$ python -q
>>> import numpy as np
>>> import numpy.linalg as la
>>> np.set_printoptions(suppress=True, linewidth=160)
>>> Q, _ = la.qr(np.array([[1.9, 0.9, 0.6, 0.4, -0.5],
...     [2.7, -0.1, 0.8, 0.7, 0.0],
...     [2.0, 0.2, -0.1, 1.0, -1.4],
...     [-1.4, 0.1, 0.3, -1.4, -0.7],
...     [0.0, -0.6, -1.8, 0.5, 1.2]]))
>>> ev = np.array([9, 2, 9, 2, 2])
>>> M = Q @ np.diag(ev) @ Q.T
>>> M.round(1)
array([[ 4.4,  0.8,  2.3, -1.5,  1.8],
       [ 0.8,  7. ,  1.2, -1. , -2.6],
       [ 2.3,  1.2,  4.2, -1.4,  1.3],
       [-1.5, -1. , -1.4,  3. , -0.7],
       [ 1.8, -2.6,  1.3, -0.7,  5.4]])
>>> Q, vecs = la.qr(M[:, :4])[0], la.qr(M[:, 4:])[0]
>>> sig = la.svd(Q.T @ vecs, compute_uv=False)
>>> np.round(np.degrees(np.arccos(sig.clip(0, 1))), 1)
array([25.1])
>>> x0 = np.array([2, 4, 2, 2, 0])
>>> (M @ x0).argmax()
np.int64(1)
>>> np.sign((M @ x0).round(6))
array([ 1.,  1.,  1., -1., -1.])
>>> np.round(M * x0, 1)
array([[  8.8,   3.1,   4.5,  -3. ,   0. ],
       [  1.5,  28.1,   2.5,  -2. ,  -0. ],
       [  4.5,   4.9,   8.3,  -2.9,   0. ],
       [ -3. ,  -4. ,  -2.9,   5.9,  -0. ],
       [  3.5, -10.4,   2.6,  -1.5,   0. ]])
>>> np.round(M @ np.ones(5), 1)
array([ 7.7,  5.4,  7.5, -1.7,  5.2])
>>> x0 = np.array([0, 1, 2, 1, 0])
>>> target = M @ x0
>>> coef, lr = np.zeros(5), 1 / la.norm(M, 2) ** 2
>>> for i in range(30):
...     coef -= lr * M.T @ (M @ coef - target)
...     if i % 10 == 0: print(i, round(la.norm(M @ coef - target), 1))
... 
0 3.9
10 2.4
20 1.4
>>> round(la.cond(M), 1)
np.float64(4.5)
>>> rng = np.random.default_rng(444938)
>>> labels = rng.permutation(5)
>>> labels
array([2, 0, 1, 3, 4])
>>> M2 = M[labels][:, labels]
>>> round(float(la.det(M2)), 1), np.round(la.det(M[labels]), 1)
(648.0, np.float64(648.0))
>>> np.round(np.sort(np.abs(la.eigvals(M2))), 1)
array([2., 2., 2., 9., 9.])
>>> np.round(np.diag(M2), 1)
array([4.2, 4.4, 7. , 3. , 5.4])
>>> M2.round(1)
array([[ 4.2,  2.3,  1.2, -1.4,  1.3],
       [ 2.3,  4.4,  0.8, -1.5,  1.8],
       [ 1.2,  0.8,  7. , -1. , -2.6],
       [-1.4, -1.5, -1. ,  3. , -0.7],
       [ 1.3,  1.8, -2.6, -0.7,  5.4]])
>>> ev, vecs = la.eig(M)
>>> round(np.prod(ev), 1)
np.float64(648.0)
>>> feats = np.loadtxt("run8.csv", delimiter=",")
>>> feats
array([[ 0.3, -1.4,  0.2, -0.7,  0.5, -0.7, -0.2],
       [-1.4,  0. , -0.8,  0. , -0.1, -0.8,  0.1],
       [ 0.2, -0.8, -0.6, -0.7, -0.5,  0.3,  0.6],
       [-0.7,  0. , -0.7, -0.5,  0.7,  0.9,  0.3],
       [ 0.5, -0.1, -0.5,  0.7,  1. , -0.6,  0.6],
       [-0.7, -0.8,  0.3,  0.9, -0.6, -0.2, -0.5],
       [-0.2,  0.1,  0.6,  0.3,  0.6, -0.5,  0.9]])
>>> C2 = feats.T @ feats
>>> np.round(np.diag(C2), 1)
array([3.4, 3.3, 2.2, 2.6, 2.7, 2.7, 1.9])
>>> C2.round(1) + 0
array([[ 3.4, -0.1,  1. , -0.3,  0.5,  0.3,  0.2],
       [-0.1,  3.3,  0.1,  0.8,  0.1,  0.9,  0.2],
       [ 1. ,  0.1,  2.2,  0.7, -0.3, -0.4, -0.6],
       [-0.3,  0.8,  0.7,  2.6,  0. , -0.9, -0.2],
       [ 0.5,  0.1, -0.3,  0. ,  2.7, -0.6,  1.2],
       [ 0.3,  0.9, -0.4, -0.9, -0.6,  2.7, -0.2],
       [ 0.2,  0.2, -0.6, -0.2,  1.2, -0.2,  1.9]])
>>> blk = np.stack([C2, 4 * C2, C2[::-1]])
>>> la.matrix_rank(blk.reshape(3, -1))
np.int64(2)
>>> np.round(np.einsum("bij,cij->bc", blk, blk), 1)
array([[  65.7,  263. ,   16.6],
       [ 263. , 1052. ,   66.5],
       [  16.6,   66.5,   65.7]])
>>> blk.shape
(3, 7, 7)
